>>> import numpy as np
>>> import numpy.linalg as la
>>> np.set_printoptions(precision=2, suppress=True, linewidth=120, floatmode="fixed")
>>> rd = lambda a: np.round(a, 2) + 0
>>> m1 = np.array([[0, 6, 1, 2], [6, 6, 5, 1], [1, 5, 6, 2], [2, 1, 2, 2]])
>>> rd(la.norm(m1, axis=1))
array([6.40, 9.90, 8.12, 3.61])
>>> rd(la.norm(m1, "nuc"))
np.float64(22.84)
>>> print(rd(la.norm(m1, 2)))
13.64
>>> evals, V = la.eig(m1)
>>> rd(np.prod(evals))
np.float64(-315.0)
>>> rd(np.sort(la.eigvals(m1 @ m1)))
array([  2.86,   9.53,  19.54, 186.07])
>>> rng = np.random.default_rng(25)
>>> idx = rng.permutation(4)
>>> M2 = m1[:, idx] * rng.choice([-1, 1], 4)
>>> M2
array([[-6, -1, -2,  0],
       [-6, -5, -1,  6],
       [-5, -6, -2,  1],
       [-1, -2, -2,  2]])
>>> U, _, Vh = la.svd(m1.T @ M2)
>>> idx
array([1, 2, 3, 0])
>>> print(rd(la.lstsq(m1, M2)[0]))
[[ 0.00  0.00  0.00  1.00]
 [-1.00  0.00  0.00  0.00]
 [ 0.00 -1.00  0.00  0.00]
 [ 0.00  0.00 -1.00  0.00]]
>>> np.allclose(M2 @ M2.T, M2.T @ M2)
False
>>> (M2 - M2.T) / 2
array([[ 0.00,  2.50,  1.50,  0.50],
       [-2.50,  0.00,  2.50,  4.00],
       [-1.50, -2.50,  0.00,  1.50],
       [-0.50, -4.00, -1.50,  0.00]])
>>> (M2 + M2.T) / 2
array([[-6.00, -3.50, -3.50, -0.50],
       [-3.50, -5.00, -3.50,  2.00],
       [-3.50, -3.50, -2.00, -0.50],
       [-0.50,  2.00, -0.50,  2.00]])
>>> la.matrix_power(M2, 3)
array([[-527, -253, -145,  139],
       [-556, -194, -131,  119],
       [-774, -336, -159,  216],
       [-280, -125,  -59,   98]])
>>> mat = np.loadtxt("arr.csv", delimiter=",")
>>> mat
array([[ 1.52,  1.31,  2.86,  1.78, -2.61],
       [ 2.42,  2.89,  0.08,  2.63, -0.15],
       [-0.75, -2.09,  0.35, -4.00,  1.03],
       [-0.43, -1.41,  1.70, -3.29,  1.39],
       [-1.12,  0.75, -2.21,  3.58, -3.03],
       [ 0.83, -0.95, -2.15,  2.65, -1.63],
       [-0.18, -1.05, -1.40,  4.39, -1.52],
       [-0.23,  1.41,  1.51,  0.56,  0.77],
       [-1.37, -0.35,  2.17, -2.65,  1.16],
       [-1.02,  0.28, -2.64,  1.74, -3.04],
       [ 2.41,  1.96,  2.33,  3.21, -0.47],
       [-0.44,  0.52, -0.70,  2.47, -2.82],
       [ 2.17,  2.95,  3.26,  2.08,  0.89],
       [ 1.08,  1.18, -2.30,  2.10, -4.88],
       [-0.69, -0.53, -0.94,  3.26, -2.81],
       [ 0.65,  2.00,  0.65,  1.27,  0.02],
       [ 0.01,  1.45, -0.98,  3.47, -3.76],
       [-0.61, -0.34, -2.06,  3.57, -2.77],
       [-1.08, -0.46, -2.09,  1.78, -1.96],
       [ 0.47, -1.00, -1.98,  3.22, -0.54],
       [ 0.00,  0.76,  0.89,  2.08,  0.89]])
>>> M2 = np.c_[mat[:, :3] @ np.array([[4, -7, -5], [-7, 5, -4], [8, 4, -9]]), np.array([0, 3, 3, 2, 0, 3, 1, 1, 1, 2, 0, 1, 1, 1, 2, 2, 1, 2, 1, 2, 2])]
>>> rd(M2)
array([[ 19.79,   7.35, -38.58,   0.00],
       [ -9.91,  -2.17, -24.38,   3.00],
       [ 14.43,  -3.80,   8.96,   3.00],
       [ 21.75,   2.76,  -7.51,   2.00],
       [-27.41,   2.75,  22.49,   0.00],
       [ -7.23, -19.16,  19.00,   3.00],
       [ -4.57,  -9.59,  17.70,   1.00],
       [  1.29,  14.70, -18.08,   1.00],
       [ 14.33,  16.52, -11.28,   1.00],
       [-27.16,  -2.02,  27.74,   2.00],
       [ 14.56,   2.25, -40.86,   0.00],
       [-11.00,   2.88,   6.42,   1.00],
       [ 14.11,  12.60, -51.99,   1.00],
       [-22.34, -10.86,  10.58,   1.00],
       [ -6.57,  -1.58,  14.03,   2.00],
       [ -6.20,   8.05, -17.10,   2.00],
       [-17.95,   3.26,   2.97,   1.00],
       [-16.54,  -5.67,  22.95,   2.00],
       [-17.82,  -3.10,  26.05,   1.00],
       [ -6.96, -16.21,  19.47,   2.00],
       [  1.80,   7.36, -11.05,   2.00]])
>>> la.matrix_rank(M2)
np.int64(4)
>>> arr = np.load("a.npy")
>>> arr
array([[-0.10,  1.50, -1.20, -2.06],
       [ 1.30, -0.50,  0.50,  0.91],
       [ 0.70,  0.00, -0.60, -1.27],
       [ 0.00, -0.20, -0.50, -0.78],
       [ 1.80, -1.30, -0.10,  0.09],
       [ 0.70, -2.30,  1.00,  2.05],
       [ 0.00, -1.60, -0.40, -0.86],
       [ 0.90,  1.70,  0.50,  1.19],
       [-1.60,  0.50, -0.30, -0.81],
       [-3.00,  0.30, -1.40, -3.24],
       [-0.60,  0.40, -0.50, -0.97],
       [-0.60,  0.60, -0.40, -0.87],
       [-0.60, -0.60,  0.50,  1.11],
       [-1.60, -1.70,  0.00, -0.16],
       [ 1.00, -1.60, -0.30, -0.75],
       [-0.70, -1.30,  0.10, -0.21],
       [ 0.20,  1.50,  1.10,  1.83],
       [ 1.00, -0.10,  0.00, -0.28],
       [-1.00, -0.80, -0.80, -1.94],
       [-1.60,  1.50,  0.10,  0.41],
       [ 0.10, -1.40, -0.70, -2.00],
       [-2.00,  1.10, -1.00, -2.21],
       [-1.00,  0.40,  0.00, -0.20],
       [-0.50,  0.70, -0.20, -0.24],
       [ 0.20,  0.30,  1.00,  1.94]])
>>> vec = np.array([6, 4, 1, 3])
>>> h = np.maximum(arr @ vec, 0)
>>> rd(np.tanh(arr @ vec))
array([-0.96,  1.00, -0.21, -1.00,  1.00,  0.97, -1.00,  1.00, -1.00, -1.00, -1.00, -1.00, -0.97, -1.00, -0.99, -1.00,
        1.00,  1.00, -1.00, -0.98, -1.00, -1.00, -1.00, -0.81,  1.00])
>>> rd(arr.T @ h)
array([47.64, 33.67, 38.61, 74.30])
>>> basis = np.sign(np.array([[3, 1, -3, 3], [-1, 3, -1, 2], [1, 2, 2, -3], [2, -2, 2, -1]]))
>>> M2 = (np.tril(basis, -1) + np.eye(4)) @ (np.triu(basis, 1) + np.eye(4))
>>> evals = np.array([0, 0, -2, 2])
>>> E = np.rint(M2 * evals @ la.inv(M2)) + 0
>>> E
array([[ 4.00,  6.00, -2.00,  4.00],
       [ 0.00,  0.00,  0.00,  0.00],
       [ 4.00,  6.00, -2.00,  4.00],
       [ 0.00, -2.00,  0.00, -2.00]])
>>> la.matrix_rank(E, rtol=0.1)
np.int64(2)
>>> la.cond(E) > 100
np.True_
>>> rd(la.norm(E, 2) / la.norm(E))
np.float64(0.99)
>>> np.argsort(-la.norm(E, axis=0).round(6), kind="stable")[:3]
array([1, 3, 0])
>>> [round(float(x), 2) for x in la.svd(E, compute_uv=False)[:3]]
[12.23, 1.53, 0.0]
>>> M2 = E[0, 0] * E[1:] - np.outer(E[1:, 0], E[0])
>>> M2
array([[ 0.00,  0.00,  0.00,  0.00],
       [ 0.00,  0.00,  0.00,  0.00],
       [ 0.00, -8.00,  0.00, -8.00]])
>>> np.flatnonzero(~M2.round(6).any(axis=1))
array([0, 1])
>>> X = np.vander(np.arange(4) - 2, 4, increasing=True)
>>> X
array([[ 1, -2,  4, -8],
       [ 1, -1,  1, -1],
       [ 1,  0,  0,  0],
       [ 1,  1,  1,  1]])
>>> idx = rng.permutation(4)
>>> print(idx)
[3 1 0 2]
>>> M2 = X[idx][:, idx]
>>> print(M2)
[[ 1  1  1  1]
 [-1 -1  1  1]
 [-8 -2  1  4]
 [ 0  0  1  0]]
>>> rd(la.det(M2)), rd(la.det(X[idx]))
(np.float64(12.0), np.float64(12.0))
>>> W1 = np.array([[2, 2, 1, 2], [2, 2, -1, 2], [-1, 0, 0, -2], [0, -1, 1, -2]])
>>> beta = np.array([1, 0, 1, 1])
>>> H = np.maximum(M2 @ W1 + beta, 0)
>>> (H > 0).mean(axis=0)
array([0.25, 0.25, 0.75, 0.25])
>>> la.matrix_rank(H)
np.int64(2)
>>> basis = np.array([[8, 2, 8], [4, 4, 2], [6, 0, 4], [8, 3, 3]])
>>> print(W1 @ basis)
[[ 46  18  30]
 [ 34  18  22]
 [-24  -8 -14]
 [-14 -10  -4]]
>>> M2 = np.array([[-5, -4, 6, 1, 4, -4, 5],
...     [-5, 5, 0, 8, 8, 3, 2],
...     [7, 8, 5, 0, 3, -1, -3],
...     [-8, 4, 8, 4, 9, 9, 8],
...     [6, -9, -9, 8, -7, 0, 1],
...     [1, -6, 7, -7, 7, -2, -2],
...     [-5, 2, 3, 8, 2, -7, 5]])
>>> W0 = np.triu(M2)
>>> W0
array([[-5, -4,  6,  1,  4, -4,  5],
       [ 0,  5,  0,  8,  8,  3,  2],
       [ 0,  0,  5,  0,  3, -1, -3],
       [ 0,  0,  0,  4,  9,  9,  8],
       [ 0,  0,  0,  0, -7,  0,  1],
       [ 0,  0,  0,  0,  0, -2, -2],
       [ 0,  0,  0,  0,  0,  0,  5]])
>>> rd(np.sort(la.eigvals(W0)))
array([-7.00, -5.00, -2.00,  4.00,  5.00,  5.00,  5.00])
>>> W0 @ W0
array([[ 25,   0,   0, -33, -53,  19,  -6],
       [  0,  25,   0,  72,  56,  81,  86],
       [  0,   0,  25,   0,  -6,  -3, -25],
       [  0,   0,   0,  16, -27,  18,  63],
       [  0,   0,   0,   0,  49,   0,  -2],
       [  0,   0,   0,   0,   0,   4,  -6],
       [  0,   0,   0,   0,   0,   0,  25]])
>>> print([int(la.matrix_rank(la.matrix_power(W0, p))) for p in range(1, 8)])
[7, 7, 7, 7, 7, 7, 7]
>>> def softmax(z):
...     e = np.exp(z - z.max(axis=-1, keepdims=True))
...     return e / e.sum(axis=-1, keepdims=True)
... 
>>> rd(softmax(10 * W0[3]))
array([0.00, 0.00, 0.00, 0.00, 0.50, 0.50, 0.00])
>>> rd(softmax(W0[3]))
array([0.00, 0.00, 0.00, 0.00, 0.42, 0.42, 0.15])
>>> rd(softmax(W0).sum(axis=1))
array([1.00, 1.00, 1.00, 1.00, 1.00, 1.00, 1.00])
>>> S = W0 @ W0.T / np.sqrt(7)
>>> rd(softmax(S)[3] @ W0)
array([0.00, 0.00, 0.00, 4.00, 9.00, 9.00, 8.00])
>>> rd(softmax(S))
array([[1.00, 0.00, 0.00, 0.00, 0.00, 0.00, 0.00],
       [0.00, 1.00, 0.00, 0.00, 0.00, 0.00, 0.00],
       [0.01, 0.00, 0.99, 0.00, 0.00, 0.00, 0.00],
       [0.00, 0.00, 0.00, 1.00, 0.00, 0.00, 0.00],
       [0.00, 0.00, 0.00, 0.00, 1.00, 0.00, 0.00],
       [0.01, 0.00, 0.49, 0.00, 0.01, 0.49, 0.00],
       [0.00, 0.00, 0.00, 0.99, 0.00, 0.00, 0.00]])
>>> rd(softmax(S + np.triu(np.full(S.shape, -np.inf), 1)))
array([[1.00, 0.00, 0.00, 0.00, 0.00, 0.00, 0.00],
       [0.00, 1.00, 0.00, 0.00, 0.00, 0.00, 0.00],
       [0.01, 0.00, 0.99, 0.00, 0.00, 0.00, 0.00],
       [0.00, 0.00, 0.00, 1.00, 0.00, 0.00, 0.00],
       [0.00, 0.00, 0.00, 0.00, 1.00, 0.00, 0.00],
       [0.01, 0.00, 0.49, 0.00, 0.01, 0.49, 0.00],
       [0.00, 0.00, 0.00, 0.99, 0.00, 0.00, 0.00]])
>>> vec = np.array([1, -1, -3, 3, 3, -2, 2])
>>> target = W0 @ vec
>>> beta, lr = np.zeros(7), 1 / la.norm(W0, 2) ** 2
>>> for i in range(40):
...     beta -= lr * W0.T @ (W0 @ beta - target)
...     if i % 10 == 0: print(i, round(la.norm(W0 @ beta - target), 2))
... 
0 17.24
10 10.86
20 7.29
30 5.06
>>> rd(beta)
array([-0.75,  0.81, -2.19,  1.81,  2.70, -1.03,  1.91])
>>> vec = np.array([1, 1, 2, 2, 1, 1, 1])
>>> h = np.maximum(W0 @ vec, 0)
>>> h
array([10, 34,  9, 34,  0,  0,  5])
>>> np.maximum(W0 @ vec, 0) - np.maximum(-W0 @ vec, 0)
array([10, 34,  9, 34, -6, -4,  5])
>>> W0 * (h > 1e-9)[:, None]
array([[-5, -4,  6,  1,  4, -4,  5],
       [ 0,  5,  0,  8,  8,  3,  2],
       [ 0,  0,  5,  0,  3, -1, -3],
       [ 0,  0,  0,  4,  9,  9,  8],
       [ 0,  0,  0,  0,  0,  0,  0],
       [ 0,  0,  0,  0,  0,  0,  0],
       [ 0,  0,  0,  0,  0,  0,  5]])
>>> np.flatnonzero(h > 1e-9)
array([0, 1, 2, 3, 6])
>>> J = np.load("mat.npy")
>>> J
array([[-10.00, -11.00,  -2.00,  -5.00],
       [  0.00,  -1.00,   0.00,   0.00],
       [  0.00,  -1.00,  -2.00,   0.00],
       [ 10.00,  14.00,   4.00,   5.00]])
>>> print(rd(softmax(10 * J[2])))
[0.50 0.00 0.00 0.50]
>>> rd(softmax(J[2] + -1))
array([0.40, 0.15, 0.05, 0.40])
>>> print(rd(softmax(J).sum(axis=1)))
[1.00 1.00 1.00 1.00]
>>> S = J @ J.T / np.sqrt(4)
>>> rd(softmax(S)[2] @ J)
array([ -9.92, -10.92,  -2.00,  -4.96])
>>> softmax(S).round(6).argmax(axis=1)
array([0, 0, 0, 3])
>>> G = np.cov(mat, rowvar=False)
>>> np.argsort(-mat.std(axis=0).round(6), kind="stable")
array([3, 2, 4, 1, 0])
>>> np.argwhere(np.triu(np.abs(np.corrcoef(mat.T)) > 0.8, 1))
array([], shape=(0, 2), dtype=int64)
>>> np.median(mat, axis=0)
array([-0.18,  0.52, -0.70,  2.10, -1.52])
>>> rd(G)
array([[ 1.39,  1.10,  0.93,  0.79,  0.23],
       [ 1.10,  1.98,  1.04,  1.16, -0.11],
       [ 0.93,  1.04,  3.67, -1.91,  2.39],
       [ 0.79,  1.16, -1.91,  5.25, -2.58],
       [ 0.23, -0.11,  2.39, -2.58,  3.54]])
>>> rd(np.polyfit(mat[:, 2], mat[:, 3], 1))
array([-0.52,  1.62])
>>> data = np.load("test12.npy")
>>> data
array([[ 2,  3, -4,  0],
       [ 2,  2,  5,  4],
       [ 5, -5, -1, -1],
       [ 2,  3,  5, -1]])
>>> print(rd(la.norm(data)))
13.0
>>> np.abs(data).max()
np.int64(5)
>>> G = data.T @ data
>>> np.trace(G), (data ** 2).sum()
(np.int64(169), np.int64(169))
>>> G
array([[37, -9,  7,  1],
       [-9, 47, 18, 10],
       [ 7, 18, 67, 16],
       [ 1, 10, 16, 18]])
>>> hat = np.triu(np.array([[2, 2, 1, 0], [2, 0, 0, 1], [0, 0, 1, 0], [2, 1, 2, 2]]), 1) + np.eye(4)
>>> M2 = hat @ data @ la.inv(hat)
>>> hat @ data - data @ hat
array([[  9.00,  -5.00,   7.00,   4.00],
       [  2.00,  -1.00,   3.00,  -3.00],
       [  0.00, -10.00,  -5.00,   5.00],
       [  0.00,  -4.00,  -2.00,  -3.00]])
>>> M2
array([[ 11.00, -20.00,  -6.00,  27.00],
       [  4.00,  -3.00,   6.00,   6.00],
       [  5.00, -15.00,  -6.00,  14.00],
       [  2.00,  -1.00,   3.00,   0.00]])
>>> la.matrix_rank(M2)
np.int64(4)
>>> O, V = la.qr(M2[:, :1])[0], la.qr(M2[:, 1:])[0]
>>> sv = la.svd(O.T @ V, compute_uv=False)
>>> print(rd(np.degrees(np.arccos(sv.clip(0, 1)))))
[4.96]
>>> rd(sv)
array([1.00])
